In [1]: import numpy as np

In [2]: from numpy import linalg as LA

In [3]: np.set_printoptions(precision=3, suppress=True, linewidth=160)

In [4]: J = np.load("w.npy")

In [5]: J
Out[5]: 
array([[1.   , 0.7  , 0.49 , 0.343],
       [0.7  , 1.   , 0.7  , 0.49 ],
       [0.49 , 0.7  , 1.   , 0.7  ],
       [0.343, 0.49 , 0.7  , 1.   ]])

In [6]: P = np.triu(np.array([[-2, 0, 2, -1], [-1, 3, 0, 3], [-1, 3, 3, 2], [0, 2, -3, -2]]), 1) + np.eye(4)

In [7]: Y = P @ J @ LA.inv(P)

In [8]: np.poly(Y)
Out[8]: array([ 1.   , -4.   ,  3.932, -1.295,  0.133])

In [9]: round(LA.det(Y), 3)
Out[9]: np.float64(0.133)

In [10]: P @ J - J @ P
Out[10]: 
array([[ 0.637,  0.91 , -0.7  , -1.68 ],
       [ 1.029,  1.47 ,  0.7  , -0.7  ],
       [ 0.686,  0.98 ,  0.42 , -1.61 ],
       [ 0.   ,  0.   , -0.686, -2.527]])

In [11]: Y = J / LA.norm(J, axis=1, keepdims=True)

In [12]: G = Y @ Y.T

In [13]: G[1]
Out[13]: array([0.944, 1.   , 0.94 , 0.844])

In [14]: np.argwhere(np.triu(np.abs(G) > 0.95, 1))
Out[14]: array([], shape=(0, 2), dtype=int64)

In [15]: (G - 2 * np.eye(4)).round(6).argmax(axis=1)
Out[15]: array([1, 0, 3, 2])

In [16]: round(np.degrees(np.arccos(np.clip(G[1, 2], -1, 1))), 3)
Out[16]: np.float64(20.016)

In [17]: O, r_ = LA.qr(J)

In [18]: O.shape, r_.shape
Out[18]: ((4, 4), (4, 4))

In [19]: np.abs(np.diag(r_))
Out[19]: array([1.359, 0.493, 0.473, 0.418])

In [20]: np.trace(O @ O.T)
Out[20]: np.float64(4.0)

In [21]: T = np.stack([J, -3 * J, J[::-1]])

In [22]: LA.det(T)
Out[22]: array([ 0.133, 10.745,  0.133])

In [23]: T.sum(axis=0)
Out[23]: 
array([[-1.657, -0.91 , -0.28 ,  0.314],
       [-0.91 , -1.3  , -0.4  , -0.28 ],
       [-0.28 , -0.4  , -1.3  , -0.91 ],
       [ 0.314, -0.28 , -0.91 , -1.657]])

In [24]: LA.norm(T, axis=(1, 2))
Out[24]: array([2.852, 8.557, 2.852])

In [25]: LA.matrix_rank(T)
Out[25]: array([4, 4, 4])

In [26]: LA.matrix_rank(T.reshape(3, -1))
Out[26]: np.int64(2)

In [27]: T.shape
Out[27]: (3, 4, 4)

In [28]: x0 = np.array([2, 1, 1, 4])

In [29]: a = np.maximum(J @ x0, 0)

In [30]: a
Out[30]: array([4.562, 5.06 , 5.48 , 5.876])

In [31]: J * (a > 1e-9)[:, None]
Out[31]: 
array([[1.   , 0.7  , 0.49 , 0.343],
       [0.7  , 1.   , 0.7  , 0.49 ],
       [0.49 , 0.7  , 1.   , 0.7  ],
       [0.343, 0.49 , 0.7  , 1.   ]])

In [32]: np.flatnonzero(a > 1e-9)
Out[32]: array([0, 1, 2, 3])

In [33]: np.maximum(J @ (3 * x0), 0)
Out[33]: array([13.686, 15.18 , 16.44 , 17.628])

In [34]: K = np.load("dump.npy")

In [35]: K
Out[35]: 
array([[ 2,  0,  0,  0],
       [ 0,  0,  0,  2],
       [ 0,  0,  0,  0],
       [ 0,  0, -3,  0]])

In [36]: # 2 groups of indices that never mix

In [37]: LA.cond(K) > 100
Out[37]: np.True_

In [38]: np.argsort(-LA.norm(K, axis=0).round(6), kind="stable")[:3]
Out[38]: array([2, 0, 3])

In [39]: np.einsum("ij,ji->", K, K)
Out[39]: np.int64(4)

In [40]: np.poly(K)
Out[40]: array([ 1., -2.,  0.,  0.,  0.])

In [41]: np.round(LA.det(K[::-1]), 3)
Out[41]: np.float64(0.0)

In [42]: rank = LA.matrix_rank(K)

In [43]: rank
Out[43]: np.int64(3)

In [44]: null = LA.svd(K)[2][rank:].T

In [45]: [int(LA.matrix_rank(K[:, :j + 1])) for j in range(4)]
Out[45]: [1, 1, 2, 3]

In [46]: K @ null
Out[46]: 
array([[0.],
       [0.],
       [0.],
       [0.]])

In [47]: null[:, 0] / null[np.abs(null[:, 0]).round(6).argmax(), 0]
Out[47]: array([0., 1., 0., 0.])

In [48]: Uu, sv, VT = LA.svd(K)

In [49]: evecs = VT[:(sv > 1e-8).sum()]

In [50]: rng = np.random.default_rng(695)

In [51]: x0 = K[1] + -3 * K[2] + rng.integers(2) * np.eye(4)[0]

In [52]: x0
Out[52]: array([0., 0., 0., 2.])

In [53]: np.diag(evecs.T @ evecs)
Out[53]: array([1., 0., 1., 1.])

In [54]: C = np.array([[2, 0, 0, 2], [2, 0, 2, 0], [2, 0, 1, 0], [2, 0, 1, 2]])

In [55]: F = (rng.random((19, 4)) < 0.25) @ C

In [56]: F
Out[56]: 
array([[0, 0, 0, 0],
       [0, 0, 0, 0],
       [0, 0, 0, 0],
       [2, 0, 1, 0],
       [0, 0, 0, 0],
       [2, 0, 1, 2],
       [0, 0, 0, 0],
       [2, 0, 2, 0],
       [4, 0, 3, 2],
       [2, 0, 1, 2],
       [4, 0, 3, 0],
       [0, 0, 0, 0],
       [0, 0, 0, 0],
       [0, 0, 0, 0],
       [4, 0, 2, 2],
       [2, 0, 1, 0],
       [2, 0, 2, 0],
       [0, 0, 0, 0],
       [0, 0, 0, 0]])

In [57]: np.round(LA.norm(F, 2) / LA.norm(F), 3)
Out[57]: np.float64(0.961)

In [58]: LA.cond(F) > 100
Out[58]: np.True_

In [59]: P = np.triu(np.array([[1, -8, 6, -2], [-8, 7, -3, 1], [9, 5, -5, -6], [-1, 4, 9, 3]]), 1) + np.eye(4)

In [60]: Y = P @ K @ LA.inv(P)

In [61]: np.trace(Y), np.trace(K)
Out[61]: (np.float64(2.0), np.int64(2))

In [62]: LA.matrix_rank(Y)
Out[62]: np.int64(3)

In [63]: mat = np.array([[-2, 2, -1, 2], [-2, 0, -1, 1], [-2, -2, 1, -1], [-2, 0, -1, 1]])

In [64]: # row 3 repeats row 1

In [65]: P = np.triu(np.array([[5, 7, -3, 6], [2, -5, -5, -9], [-5, 1, 4, 9], [2, 8, -8, -4]]), 1) + np.eye(4)

In [66]: Y = P @ mat @ LA.inv(P)

In [67]: Y
Out[67]: 
array([[  -22.,   162.,   727., -4935.],
       [   26.,  -172.,  -779.,  5304.],
       [  -20.,   138.,   622., -4228.],
       [   -2.,    14.,    63.,  -428.]])

In [68]: np.trace(Y), np.trace(mat)
Out[68]: (np.float64(0.0), np.int64(0))

In [69]: ang = np.radians(38)

In [70]: r_ = np.eye(4)

In [71]: r_[0, 0] = r_[2, 2] = np.cos(ang)

In [72]: r_[0, 2], r_[2, 0] = -np.sin(ang), np.sin(ang)

In [73]: r_
Out[73]: 
array([[ 0.788,  0.   , -0.616,  0.   ],
       [ 0.   ,  1.   ,  0.   ,  0.   ],
       [ 0.616,  0.   ,  0.788,  0.   ],
       [ 0.   ,  0.   ,  0.   ,  1.   ]])

In [74]: Y = mat @ r_.T

In [75]: np.abs(Y - mat).max(axis=0)
Out[75]: array([1.04 , 0.   , 1.443, 0.   ])

In [76]: np.allclose(mat @ mat.T, Y @ Y.T)
Out[76]: True

In [77]: data = np.load("case19.npy")

In [78]: data
Out[78]: 
array([[  5.946, -13.145,   1.658,   6.984],
       [  5.706,   1.019,   6.701,   2.373],
       [  0.052,  -2.857,   0.469,   7.007],
       [  1.286,  -3.628,  -2.129,   6.118],
       [  3.391,   0.247,   5.945,   3.015],
       [  5.593,  -8.823,   2.678,   8.186],
       [  1.731,  -2.479,  -1.002,   4.218],
       [ -0.228,  -2.587,   0.167,   6.272],
       [  4.575, -11.885,   4.918,   6.36 ],
       [  3.82 ,  -1.046,   6.112,   2.643],
       [  4.984,   1.865,   7.876,   4.031],
       [  2.143,  -0.166,  -2.234,   5.497],
       [  5.761, -10.784,   3.262,   7.579],
       [  3.93 , -10.894,   3.694,   7.795],
       [  5.067,   0.78 ,   6.98 ,   2.687],
       [ -0.728,  -2.412,   0.03 ,   7.986],
       [  3.308, -12.367,   1.954,   8.038],
       [  4.423,  -1.75 ,   7.222,   4.638],
       [  3.011,   0.684,   7.046,   1.879],
       [  6.475, -10.722,   5.434,   8.403],
       [  5.141, -10.739,   2.501,   6.329],
       [  0.585,  -2.384,  -1.953,   5.405],
       [  5.305, -11.593,   2.77 ,   7.088],
       [  4.883,   2.314,   7.507,   3.357],
       [  1.639,  -2.32 ,  -0.143,   6.016]])

In [79]: x0 = np.array([-1, -1, -1, 2])

In [80]: rhs = data @ x0

In [81]: LA.lstsq(data, rhs)[0]
Out[81]: array([-1., -1., -1.,  2.])

In [82]: LA.solve(data.T @ data, data.T @ rhs)
Out[82]: array([-1., -1., -1.,  2.])

In [83]: rhs = rhs + 0.05 * rng.normal(size=25)

In [84]: rhs
Out[84]: 
array([19.454, -8.68 , 16.407, 16.609, -3.567, 16.962, 10.27 , 15.199, 15.08 , -3.608, -6.714, 11.267, 16.982, 18.876, -7.426, 19.   , 23.205, -0.63 , -6.981,
       15.589, 15.773, 14.535, 17.704, -8.053, 12.851])

In [85]: beta, *_ = LA.lstsq(data, rhs)

In [86]: beta.round()
Out[86]: array([-1., -1., -1.,  2.])

In [87]: LA.svd(K, compute_uv=False)
Out[87]: array([3., 2., 2., 0.])

In [88]: K @ K.T
Out[88]: 
array([[4, 0, 0, 0],
       [0, 4, 0, 0],
       [0, 0, 0, 0],
       [0, 0, 0, 9]])

In [89]: LA.norm(K, axis=0)
Out[89]: array([2., 0., 3., 2.])

In [90]: K[:, 1] @ K[:, 2]
Out[90]: np.int64(0)

In [91]: lab = data[:, 3] > np.median(data[:, 3])

In [92]: f = data[lab].mean(axis=0) - data[~lab].mean(axis=0)

In [93]: ((data - data.mean(axis=0)) @ f > 0).astype(int)
Out[93]: array([1, 0, 0, 0, 0, 1, 0, 0, 1, 0, 0, 0, 1, 1, 0, 0, 1, 0, 0, 1, 1, 0, 1, 0, 0])

In [94]: lab.astype(int)
Out[94]: array([1, 0, 1, 0, 0, 1, 0, 1, 1, 0, 0, 0, 1, 1, 0, 1, 1, 0, 0, 1, 1, 0, 1, 0, 0])

In [95]: f
Out[95]: array([ 0.479, -8.539, -1.226,  3.345])

In [96]: np.argsort(-np.abs(f).round(6), kind="stable")
Out[96]: array([1, 3, 2, 0])

In [97]: D = LA.norm(data[:, None] - data[None], axis=-1)

In [98]: D.shape
Out[98]: (25, 25)

In [99]: D[:5, :5]
Out[99]: 
array([[ 0.   , 15.728, 11.916, 11.286, 14.833],
       [15.728,  0.   , 10.359, 11.538,  2.634],
       [11.916, 10.359,  0.   ,  3.108,  8.167],
       [11.286, 11.538,  3.108,  0.   ,  9.709],
       [14.833,  2.634,  8.167,  9.709,  0.   ]])

In [100]: LA.matrix_rank(D ** 2)
Out[100]: np.int64(6)

In [101]: D.mean(axis=1).argmax()
Out[101]: np.int64(0)

In [102]: np.unravel_index(D.round(6).argmax(), D.shape)
Out[102]: (np.int64(0), np.int64(23))

In [103]: (D + 1e9 * np.eye(25)).round(6).argmin(axis=1)
Out[103]: array([22, 14,  7, 21,  9, 12, 21,  2, 13,  4, 23, 21, 22, 12,  1,  2, 13,  9,  4, 12, 22,  3, 12, 10,  7])

In [104]: C = data[[2, 16]].astype(float)

In [105]: for _ in range(3):
     ...:     lab = LA.norm(data[:, None] - C, axis=-1).argmin(axis=1)
     ...:     C = np.array([data[lab == j].mean(axis=0) for j in range(2)])
     ...: 

In [106]: lab
Out[106]: array([1, 0, 0, 0, 0, 1, 0, 0, 1, 0, 0, 0, 1, 1, 0, 0, 1, 0, 0, 1, 1, 0, 1, 0, 0])

In [107]: np.abs(C[1] - C[0]).argmax()
Out[107]: np.int64(1)

In [108]: np.bincount(lab)
Out[108]: array([16,  9])

In [109]: M = np.load("mat.npy")

In [110]: M
Out[110]: 
array([[-0.701, -0.068, -0.073, -0.557,  0.434],
       [-0.451, -0.229,  0.019,  0.814,  0.285],
       [ 0.2  ,  0.667, -0.485,  0.13 ,  0.513],
       [-0.25 , -0.117, -0.807,  0.03 , -0.521],
       [ 0.451, -0.696, -0.328, -0.094,  0.443]])

In [111]: O = M.astype(float).copy()

In [112]: for j in range(5):
     ...:     O[:, j] -= O[:, :j] @ (O[:, :j].T @ O[:, j])
     ...:     O[:, j] /= LA.norm(O[:, j])
     ...: 

In [113]: O
Out[113]: 
array([[-0.701, -0.068, -0.073, -0.557,  0.434],
       [-0.451, -0.229,  0.019,  0.814,  0.285],
       [ 0.2  ,  0.667, -0.485,  0.13 ,  0.513],
       [-0.25 , -0.117, -0.807,  0.03 , -0.521],
       [ 0.451, -0.696, -0.328, -0.094,  0.443]])

In [114]: np.round(O.T @ O, 3) + 0
Out[114]: 
array([[1., 0., 0., 0., 0.],
       [0., 1., 0., 0., 0.],
       [0., 0., 1., 0., 0.],
       [0., 0., 0., 1., 0.],
       [0., 0., 0., 0., 1.]])

In [115]: np.round(O.T @ M, 3) + 0
Out[115]: 
array([[1., 0., 0., 0., 0.],
       [0., 1., 0., 0., 0.],
       [0., 0., 1., 0., 0.],
       [0., 0., 0., 1., 0.],
       [0., 0., 0., 0., 1.]])

In [116]: x0 = np.array([3, 1, 0, 0, 0])

In [117]: 5 - LA.matrix_rank(M - np.eye(5), tol=1e-8)
Out[117]: np.int64(1)

In [118]: LA.inv(M)
Out[118]: 
array([[-0.701, -0.451,  0.2  , -0.25 ,  0.451],
       [-0.068, -0.229,  0.667, -0.117, -0.696],
       [-0.073,  0.019, -0.485, -0.807, -0.328],
       [-0.557,  0.814,  0.13 ,  0.03 , -0.094],
       [ 0.434,  0.285,  0.513, -0.521,  0.443]])

In [119]: [p for p in range(1, 25) if np.allclose(LA.matrix_power(M, p), np.eye(5))]
Out[119]: []

In [120]: np.round(M.T @ (M @ x0), 3) + 0
Out[120]: array([3., 1., 0., 0., 0.])

In [121]: O, evecs = LA.qr(M[:, :2])[0], LA.qr(M[:, 2:])[0]

In [122]: sv = LA.svd(O.T @ evecs, compute_uv=False)

In [123]: sv.round(3) + 0
Out[123]: array([0., 0.])

In [124]: np.degrees(np.arccos(sv.clip(0, 1)))
Out[124]: array([90., 90.])

In [125]: round(LA.norm(O @ O.T - evecs @ evecs.T, 2), 3)
Out[125]: np.float64(1.0)

In [126]: arr = np.array([[3, 0, -1, 2], [1, 1, 2, -1], [6, 3, 5, -1]])

In [127]: # looks like rank 2

In [128]: Uu, sv, VT = LA.svd(arr)

In [129]: sv.round(3) + 0
Out[129]: array([8.854, 3.689, 0.   ])

In [130]: Y = Uu[:, :2] @ np.diag(sv[:2]) @ VT[:2]

In [131]: np.round(np.abs(arr - Y).max(), 3)
Out[131]: np.float64(0.0)

In [132]: LA.matrix_rank(Y)
Out[132]: np.int64(2)

In [133]: round(float(LA.norm(arr - Y, 2)), 3), round(sv[2], 3)
Out[133]: (0.0, np.float64(0.0))

In [134]: LA.matrix_rank(arr, rtol=0.05)
Out[134]: np.int64(2)

In [135]: np.round(arr @ LA.pinv(arr) @ arr, 3) + 0
Out[135]: 
array([[ 3.,  0., -1.,  2.],
       [ 1.,  1.,  2., -1.],
       [ 6.,  3.,  5., -1.]])

In [136]: np.allclose(arr[:-1].T @ LA.lstsq(arr[:-1].T, arr[-1])[0], arr[-1])
Out[136]: True

In [137]: try:
     ...:     LA.inv(arr)
     ...: except LA.LinAlgError as e:
     ...:     print(repr(e))
     ...: 
LinAlgError('Last 2 dimensions of the array must be square')

In [138]: T = np.stack([arr, -2 * arr, arr[::-1]])

In [139]: LA.norm(T, axis=(1, 2))
Out[139]: array([ 9.592, 19.183,  9.592])

In [140]: T.sum(axis=0)
Out[140]: 
array([[ 3,  3,  6, -3],
       [ 0,  0,  0,  0],
       [-3, -3, -6,  3]])

In [141]: (T @ arr.T).shape
Out[141]: (3, 3, 3)

In [142]: LA.matrix_rank(T)
Out[142]: array([2, 2, 2])

In [143]: T.shape
Out[143]: (3, 3, 4)

In [144]: X = np.load("out17.npy")

In [145]: X
Out[145]: 
array([[ 8.,  0.,  0.],
       [ 0., -1.,  2.],
       [ 0., -1., -2.]])

In [146]: O = X.astype(float).copy()

In [147]: for j in range(3):
     ...:     O[:, j] -= O[:, :j] @ (O[:, :j].T @ O[:, j])
     ...:     O[:, j] /= LA.norm(O[:, j])
     ...: 

In [148]: np.round(O.T @ O, 3) + 0
Out[148]: 
array([[1., 0., 0.],
       [0., 1., 0.],
       [0., 0., 1.]])

In [149]: O.T @ X
Out[149]: 
array([[8.   , 0.   , 0.   ],
       [0.   , 1.414, 0.   ],
       [0.   , 0.   , 2.828]])
